% ipython --no-banner

In [1]: import numpy as np

In [2]: np.set_printoptions(precision=2, suppress=True, linewidth=140, sign=" ")

In [3]: rnd = lambda a: np.round(a, 2) + 0

In [4]: K = np.array([[-0.2, 0.8, -0.7, 0.3, -0.9, -0.2, -2.0],
   ...:     [0.8, -0.6, -0.4, 1.8, 0.4, -2.3, 1.4],
   ...:     [-0.19, 0.79, -0.76, 0.38, -0.86, -0.09, -1.98],
   ...:     [0.1, -2.3, -0.2, 0.6, 0.0, -1.3, -2.2],
   ...:     [-1.2, -0.3, 0.7, -0.1, 0.5, -2.5, -1.4]])

In [5]: C2 = K.T @ K

In [6]: (K @ K.T).shape
Out[6]: (5, 5)

In [7]: print(rnd(np.linalg.eigvalsh(C2)[::-1]))
[ 21.45  15.42   5.27   4.54   0.01   0.     0.  ]

In [8]: rnd(np.diag(C2))
Out[8]: array([  2.17,   7.  ,   1.76,   3.84,   1.96,  13.28,  16.68])

In [9]: [round(float(x), 2) for x in np.linalg.svd(K, compute_uv=False)[:3]]
Out[9]: [4.63, 3.93, 2.3]

In [10]: np.argsort(-np.linalg.norm(K, axis=0).round(6), kind="stable")[:3]
Out[10]: array([ 6,  5,  1])

In [11]: rnd(np.linalg.norm(K, 2) / np.linalg.norm(K))
Out[11]: np.float64(0.68)

In [12]: B = np.array([[-3, -3, 5],
    ...:     [1, 2, -3],
    ...:     [-6, -6, 3],
    ...:     [8, -1, 6],
    ...:     [1, -1, -1],
    ...:     [0, 4, -1],
    ...:     [4, -1, 6]])

In [13]: rnd(np.einsum("ij->j", K))
Out[13]: array([-0.69, -1.61, -1.36,  2.98, -0.86, -6.39, -6.18])

In [14]: rnd(B.T @ K.T)
Out[14]: 
array([[ -0.9 ,  19.8 ,   0.18,  -5.4 ,  -6.8 ],
       [  8.2 , -14.  ,   8.81,  -7.3 , -10.2 ],
       [-14.6 ,  25.7 , -14.25,  -1.5 , -10.  ]])

In [15]: np.vstack([K, B.T]).shape
Out[15]: (8, 7)

In [16]: rnd(np.einsum("ij,ij->i", K, K))
Out[16]: array([  6.11,  11.81,   6.05,  12.23,  10.49])

In [17]: rnd(K @ B)
Out[17]: 
array([[ -0.9 ,   8.2 , -14.6 ],
       [ 19.8 , -14.  ,  25.7 ],
       [  0.18,   8.81, -14.25],
       [ -5.4 ,  -7.3 ,  -1.5 ],
       [ -6.8 , -10.2 , -10.  ]])

In [18]: rnd(np.einsum("ik,kj->ij", K, B))
Out[18]: 
array([[ -0.9 ,   8.2 , -14.6 ],
       [ 19.8 , -14.  ,  25.7 ],
       [  0.18,   8.81, -14.25],
       [ -5.4 ,  -7.3 ,  -1.5 ],
       [ -6.8 , -10.2 , -10.  ]])
